In [1]: import numpy as np

In [2]: np.set_printoptions(precision=3, suppress=True, linewidth=140, floatmode="fixed")

In [3]: rnd = lambda a: np.round(a, 3) + 0

In [4]: A = np.array([[6, 4], [7, 5], [9, 7], [-2, -4], [6, 4]])

In [5]: A.reshape(2, -1)
Out[5]: 
array([[ 6,  4,  7,  5,  9],
       [ 7, -2, -4,  6,  4]])

In [6]: A.ravel(order="F")
Out[6]: array([ 6,  7,  9, -2,  6,  4,  5,  7, -4,  4])

In [7]: t3 = A.reshape(5, 2, -1)

In [8]: t3[:, 0]
Out[8]: 
array([[ 6],
       [ 7],
       [ 9],
       [-2],
       [ 6]])

In [9]: t3.shape
Out[9]: (5, 2, 1)

In [10]: np.einsum("ihd,jhd->hij", t3, t3).shape
Out[10]: (2, 5, 5)

In [11]: np.swapaxes(t3, 1, 2)[0]
Out[11]: array([[6, 4]])

In [12]: vec = np.array([3, -3])

In [13]: h = np.maximum(A @ vec, 0)

In [14]: np.maximum(A @ vec, 0) - np.maximum(-A @ vec, 0)
Out[14]: array([6, 6, 6, 6, 6])

In [15]: A * (h > 1e-9)[:, None]
Out[15]: 
array([[ 6,  4],
       [ 7,  5],
       [ 9,  7],
       [-2, -4],
       [ 6,  4]])

In [16]: O = A.astype(float).copy()

In [17]: for j in range(2):
    ...:     O[:, j] -= O[:, :j] @ (O[:, :j].T @ O[:, j])
    ...:     O[:, j] /= np.linalg.norm(O[:, j])
    ...: 

In [18]: rnd(O)
Out[18]: 
array([[ 0.418, -0.185],
       [ 0.488, -0.089],
       [ 0.627,  0.104],
       [-0.139, -0.955],
       [ 0.418, -0.185]])

In [19]: rnd(O.T @ O)
Out[19]: 
array([[1.000, 0.000],
       [0.000, 1.000]])

In [20]: B = np.c_[O[:, :1] @ np.array([[0]]), np.array([0, 2, 2, 0, -2])]

In [21]: B
Out[21]: 
array([[ 0.000,  0.000],
       [ 0.000,  2.000],
       [ 0.000,  2.000],
       [ 0.000,  0.000],
       [ 0.000, -2.000]])

In [22]: rnd(np.linalg.norm(np.linalg.qr(O)[0].T @ B, axis=0) ** 2 / ((B ** 2).sum(axis=0) + 1e-12))
Out[22]: array([0.000, 0.175])

In [23]: np.linalg.matrix_rank(B)
Out[23]: np.int64(1)

In [24]: np.linalg.matrix_rank(np.c_[O, B])
Out[24]: np.int64(3)

In [25]: P = A @ np.linalg.solve(A.T @ A, A.T)

In [26]: rnd(P @ A[:, 0])
Out[26]: array([ 6.000,  7.000,  9.000, -2.000,  6.000])

In [27]: np.allclose(P @ P, P)
Out[27]: True

In [28]: X = np.load("mat.npy")

In [29]: X
Out[29]: 
array([[15.020,  2.973, -0.019,  8.970,  2.966,  8.983,  6.025,  9.001],
       [15.012,  3.007, -0.004,  9.002,  3.043,  9.006,  5.992,  8.968],
       [14.984,  3.004, -0.021,  8.994,  3.010,  9.036,  5.987,  8.991],
       [-0.006, -0.035, -0.007,  0.016, -0.009, -0.008,  0.001, -0.031],
       [-0.012, -0.020, -0.010,  0.002,  0.017, -0.008, -0.025, -0.018],
       [14.978,  2.975,  0.000,  8.987,  2.993,  8.994,  6.013,  8.988],
       [15.020,  2.975, -0.054,  9.012,  2.968,  8.982,  6.003,  8.963]])

In [30]: Uu, s, Vh = np.linalg.svd(X)

In [31]: np.argmax(s[:-1] / (s[1:] + 1e-6)) + 1
Out[31]: np.int64(1)

In [32]: B = Uu[:, :1] @ np.diag(s[:1]) @ Vh[:1]

In [33]: rnd(np.linalg.norm(X - B) / np.linalg.norm(X))
Out[33]: np.float64(0.003)

In [34]: rnd(np.abs(X - B).max())
Out[34]: np.float64(0.045)

In [35]: rnd(np.linalg.norm(X - B, 2)), rnd(s[1])
Out[35]: (np.float64(0.091), np.float64(0.091))
